$ python3 -q
>>> import numpy as np
>>> from numpy import linalg as LA
>>> np.set_printoptions(suppress=True, linewidth=200)
>>> def rnd(a):
...     return np.round(a, 2) + 0
... 
>>> E = 2 * np.eye(12) + np.eye(12, k=1)
>>> print(E)
[[2. 1. 0. 0. 0. 0. 0. 0. 0. 0. 0. 0.]
 [0. 2. 1. 0. 0. 0. 0. 0. 0. 0. 0. 0.]
 [0. 0. 2. 1. 0. 0. 0. 0. 0. 0. 0. 0.]
 [0. 0. 0. 2. 1. 0. 0. 0. 0. 0. 0. 0.]
 [0. 0. 0. 0. 2. 1. 0. 0. 0. 0. 0. 0.]
 [0. 0. 0. 0. 0. 2. 1. 0. 0. 0. 0. 0.]
 [0. 0. 0. 0. 0. 0. 2. 1. 0. 0. 0. 0.]
 [0. 0. 0. 0. 0. 0. 0. 2. 1. 0. 0. 0.]
 [0. 0. 0. 0. 0. 0. 0. 0. 2. 1. 0. 0.]
 [0. 0. 0. 0. 0. 0. 0. 0. 0. 2. 1. 0.]
 [0. 0. 0. 0. 0. 0. 0. 0. 0. 0. 2. 1.]
 [0. 0. 0. 0. 0. 0. 0. 0. 0. 0. 0. 2.]]
>>> Uu, sv, VT = LA.svd(E, full_matrices=False)
>>> print(rnd(sv / sv[0]))
[1.   0.98 0.95 0.9  0.84 0.78 0.7  0.62 0.54 0.46 0.4  0.35]
>>> print(np.allclose(Uu * sv @ VT, E))
True
>>> print(rnd(Uu.T @ E @ VT.T))
[[2.98 0.   0.   0.   0.   0.   0.   0.   0.   0.   0.   0.  ]
 [0.   2.92 0.   0.   0.   0.   0.   0.   0.   0.   0.   0.  ]
 [0.   0.   2.82 0.   0.   0.   0.   0.   0.   0.   0.   0.  ]
 [0.   0.   0.   2.68 0.   0.   0.   0.   0.   0.   0.   0.  ]
 [0.   0.   0.   0.   2.51 0.   0.   0.   0.   0.   0.   0.  ]
 [0.   0.   0.   0.   0.   2.31 0.   0.   0.   0.   0.   0.  ]
 [0.   0.   0.   0.   0.   0.   2.09 0.   0.   0.   0.   0.  ]
 [0.   0.   0.   0.   0.   0.   0.   1.85 0.   0.   0.   0.  ]
 [0.   0.   0.   0.   0.   0.   0.   0.   1.61 0.   0.   0.  ]
 [0.   0.   0.   0.   0.   0.   0.   0.   0.   1.38 0.   0.  ]
 [0.   0.   0.   0.   0.   0.   0.   0.   0.   0.   1.19 0.  ]
 [0.   0.   0.   0.   0.   0.   0.   0.   0.   0.   0.   1.05]]
>>> Q, R = LA.qr(E)
>>> print(Q.T @ Q)
[[1. 0. 0. 0. 0. 0. 0. 0. 0. 0. 0. 0.]
 [0. 1. 0. 0. 0. 0. 0. 0. 0. 0. 0. 0.]
 [0. 0. 1. 0. 0. 0. 0. 0. 0. 0. 0. 0.]
 [0. 0. 0. 1. 0. 0. 0. 0. 0. 0. 0. 0.]
 [0. 0. 0. 0. 1. 0. 0. 0. 0. 0. 0. 0.]
 [0. 0. 0. 0. 0. 1. 0. 0. 0. 0. 0. 0.]
 [0. 0. 0. 0. 0. 0. 1. 0. 0. 0. 0. 0.]
 [0. 0. 0. 0. 0. 0. 0. 1. 0. 0. 0. 0.]
 [0. 0. 0. 0. 0. 0. 0. 0. 1. 0. 0. 0.]
 [0. 0. 0. 0. 0. 0. 0. 0. 0. 1. 0. 0.]
 [0. 0. 0. 0. 0. 0. 0. 0. 0. 0. 1. 0.]
 [0. 0. 0. 0. 0. 0. 0. 0. 0. 0. 0. 1.]]
>>> print(np.trace(Q @ Q.T))
12.0
>>> print(Q @ R)
[[2. 1. 0. 0. 0. 0. 0. 0. 0. 0. 0. 0.]
 [0. 2. 1. 0. 0. 0. 0. 0. 0. 0. 0. 0.]
 [0. 0. 2. 1. 0. 0. 0. 0. 0. 0. 0. 0.]
 [0. 0. 0. 2. 1. 0. 0. 0. 0. 0. 0. 0.]
 [0. 0. 0. 0. 2. 1. 0. 0. 0. 0. 0. 0.]
 [0. 0. 0. 0. 0. 2. 1. 0. 0. 0. 0. 0.]
 [0. 0. 0. 0. 0. 0. 2. 1. 0. 0. 0. 0.]
 [0. 0. 0. 0. 0. 0. 0. 2. 1. 0. 0. 0.]
 [0. 0. 0. 0. 0. 0. 0. 0. 2. 1. 0. 0.]
 [0. 0. 0. 0. 0. 0. 0. 0. 0. 2. 1. 0.]
 [0. 0. 0. 0. 0. 0. 0. 0. 0. 0. 2. 1.]
 [0. 0. 0. 0. 0. 0. 0. 0. 0. 0. 0. 2.]]
>>> rng = np.random.default_rng(61)
>>> labels = rng.permutation(12)
>>> print(labels)
[ 3 10  2  4  8  7  6 11  9  0  1  5]
>>> out = E[labels][:, labels]
>>> print(np.diag(out))
[2. 2. 2. 2. 2. 2. 2. 2. 2. 2. 2. 2.]
>>> print(np.allclose(out, E))
False
>>> m1 = np.loadtxt("block10.csv", delimiter=",")
>>> print(rnd(m1))
[[-1.    2.63  5.61  5.04  4.41]
 [ 2.01  4.22  4.61  6.31  4.09]
 [-3.2   2.99  3.02  1.33  0.34]
 [-2.78 -0.32  2.54 -1.71  0.6 ]
 [ 0.96  5.21  4.74  6.84  3.63]
 [ 2.26  4.17  6.73  8.92  6.75]
 [-2.12  0.07  5.94  2.94  4.87]
 [-2.9  -0.88  2.54 -2.22  0.66]
 [-0.71  1.6   3.53  1.83  2.23]
 [-2.81  3.42  3.77  2.73  1.32]
 [ 1.71  3.61  5.16  6.36  4.76]
 [-0.63  1.42  4.83  3.27  3.86]
 [-0.24  1.51  6.28  5.25  5.74]
 [ 2.72  3.55  6.57  8.41  6.87]
 [ 0.54  3.51  4.8   5.38  3.87]
 [ 2.5   2.2   4.2   4.4   4.2 ]
 [ 1.36  3.18  5.56  6.36  5.18]
 [ 2.01  4.45  5.22  7.22  4.78]
 [-2.42  0.1   4.82  1.5   3.39]
 [ 2.98  0.19  8.23  7.82  9.63]]
>>> Uu, sv, VT = LA.svd(m1)
>>> vecs = VT[:(sv > 1e-8).sum()]
>>> x0 = m1[14] + -2 * m1[8] + rng.integers(2) * np.eye(5)[1]
>>> print(rnd(x0))
[ 1.95  0.31 -2.25  1.73 -0.58]
>>> print(LA.matrix_rank(np.vstack([m1, x0])))
4
>>> print(rnd(LA.norm(x0 - vecs.T @ vecs @ x0)))
0.0
>>> print(rnd(np.diag(vecs.T @ vecs)))
[0.97 0.86 0.75 0.92 0.5 ]
>>> print(rnd(np.trace(LA.pinv(m1) @ m1)))
4.0
>>> print(np.abs(np.diag(LA.qr(m1)[1])) > 1e-9)
[ True  True  True  True False]
>>> print(LA.lstsq(m1[:-1].T, m1[-1])[2])
4
>>> print(np.unique(m1.round(6), axis=0).shape)
(20, 5)
>>> print(np.allclose(m1[:-1].T @ LA.lstsq(m1[:-1].T, m1[-1])[0], m1[-1]))
True
>>> try:
...     LA.inv(m1)
... except LA.LinAlgError as e:
...     print(repr(e))
... 
LinAlgError('Last 2 dimensions of the array must be square')
>>> Z = m1[[4, 16]].astype(float)
>>> for _ in range(7):
...     labels = LA.norm(m1[:, None] - Z, axis=-1).argmin(axis=1)
...     Z = np.array([m1[labels == j].mean(axis=0) for j in range(2)])
... 
>>> print(labels)
[1 1 0 0 1 1 0 0 0 0 1 0 1 1 1 1 1 1 0 1]
>>> print(np.bincount(labels))
[ 8 12]
>>> print(rnd(Z))
[[-2.19  1.05  3.87  1.21  2.16]
 [ 1.48  3.2   5.64  6.53  5.32]]
>>> print(np.abs(Z[1] - Z[0]).argmax())
3
>>> print(rnd(Z[1] - Z[0]))
[3.68 2.15 1.77 5.32 3.16]
>>> W1 = np.array([[-1, -3, -8], [-1, -5, 4], [-1, 0, -4], [-2, 9, -6], [0, 0, -1]])
>>> beta = np.array([-4, 0, 2])
>>> H = np.maximum(m1 @ W1 + beta, 0)
>>> print((H > 0).astype(int))
[[0 1 0]
 [0 1 0]
 [0 1 1]
 [0 0 1]
 [0 1 0]
 [0 1 0]
 [0 1 0]
 [1 0 1]
 [0 1 0]
 [0 1 1]
 [0 1 0]
 [0 1 0]
 [0 1 0]
 [0 1 0]
 [0 1 0]
 [0 1 0]
 [0 1 0]
 [0 1 0]
 [0 1 0]
 [0 1 0]]
>>> print(LA.matrix_rank(H))
3
>>> Z = np.array([[9, 1], [9, 9], [6, 7]])
>>> print(W1 @ Z)
[[-84 -84]
 [-30 -18]
 [-33 -29]
 [ 27  37]
 [ -6  -7]]
>>> print(np.argsort(-LA.norm(m1, axis=0).round(6), kind="stable")[:3])
[3 2 4]
>>> print(rnd(LA.norm(m1, 2) / LA.norm(m1)))
0.95
>>> X = np.load("out8.npy")
>>> print(X)
[[ 2  2  2  2  2  2  2  2  2  2  2  2]
 [ 2  4  4  4  4  4  4  4  4  4  4  4]
 [ 2  4  6  6  6  6  6  6  6  6  6  6]
 [ 2  4  6  8  8  8  8  8  8  8  8  8]
 [ 2  4  6  8 10 10 10 10 10 10 10 10]
 [ 2  4  6  8 10 12 12 12 12 12 12 12]
 [ 2  4  6  8 10 12 14 14 14 14 14 14]
 [ 2  4  6  8 10 12 14 16 16 16 16 16]
 [ 2  4  6  8 10 12 14 16 18 18 18 18]
 [ 2  4  6  8 10 12 14 16 18 20 20 20]
 [ 2  4  6  8 10 12 14 16 18 20 22 22]
 [ 2  4  6  8 10 12 14 16 18 20 22 24]]
>>> w, vecs = LA.eigh(X)
>>> x0 = np.array([7, 4, -4, 3, -9, 7, 7, 4, 8, -2, -1, 2])
>>> print(rnd(vecs * np.maximum(w, 0) @ vecs.T))
[[ 2.  2.  2.  2.  2.  2.  2.  2.  2.  2.  2.  2.]
 [ 2.  4.  4.  4.  4.  4.  4.  4.  4.  4.  4.  4.]
 [ 2.  4.  6.  6.  6.  6.  6.  6.  6.  6.  6.  6.]
 [ 2.  4.  6.  8.  8.  8.  8.  8.  8.  8.  8.  8.]
 [ 2.  4.  6.  8. 10. 10. 10. 10. 10. 10. 10. 10.]
 [ 2.  4.  6.  8. 10. 12. 12. 12. 12. 12. 12. 12.]
 [ 2.  4.  6.  8. 10. 12. 14. 14. 14. 14. 14. 14.]
 [ 2.  4.  6.  8. 10. 12. 14. 16. 16. 16. 16. 16.]
 [ 2.  4.  6.  8. 10. 12. 14. 16. 18. 18. 18. 18.]
 [ 2.  4.  6.  8. 10. 12. 14. 16. 18. 20. 20. 20.]
 [ 2.  4.  6.  8. 10. 12. 14. 16. 18. 20. 22. 22.]
 [ 2.  4.  6.  8. 10. 12. 14. 16. 18. 20. 22. 24.]]
>>> print(rnd(LA.eigvalsh(X[1:, 1:])))
[  0.51   0.54   0.6    0.7    0.86   1.12   1.61   2.58   5.01  13.96 126.5 ]
>>> labels = rng.permutation(12)
>>> print(labels)
[ 3  6  0  1 10  5  2  8  7  9  4 11]
>>> out = X[labels][:, labels]
>>> print(np.allclose(out, X))
False
>>> print(rnd(np.sort(np.abs(LA.eigvals(out)))))
[  0.51   0.53   0.58   0.65   0.76   0.94   1.23   1.74   2.76   5.24  14.24 126.82]
>>> r0, v = X[11], X[1]
>>> print(r0 @ v)
620
>>> print(r0 @ r0)
2600
>>> pr = (r0 @ v) / (r0 @ r0) * r0
>>> print(LA.matrix_rank(np.outer(r0, v)))
1
>>> print(rnd(v - pr))
[ 1.52  3.05  2.57  2.09  1.62  1.14  0.66  0.18 -0.29 -0.77 -1.25 -1.72]
>>> print(rnd(LA.norm(r0 + v) ** 2 + LA.norm(r0 - v) ** 2))
5560.0
>>> print(np.outer(r0, v))
[[ 4  8  8  8  8  8  8  8  8  8  8  8]
 [ 8 16 16 16 16 16 16 16 16 16 16 16]
 [12 24 24 24 24 24 24 24 24 24 24 24]
 [16 32 32 32 32 32 32 32 32 32 32 32]
 [20 40 40 40 40 40 40 40 40 40 40 40]
 [24 48 48 48 48 48 48 48 48 48 48 48]
 [28 56 56 56 56 56 56 56 56 56 56 56]
 [32 64 64 64 64 64 64 64 64 64 64 64]
 [36 72 72 72 72 72 72 72 72 72 72 72]
 [40 80 80 80 80 80 80 80 80 80 80 80]
 [44 88 88 88 88 88 88 88 88 88 88 88]
 [48 96 96 96 96 96 96 96 96 96 96 96]]
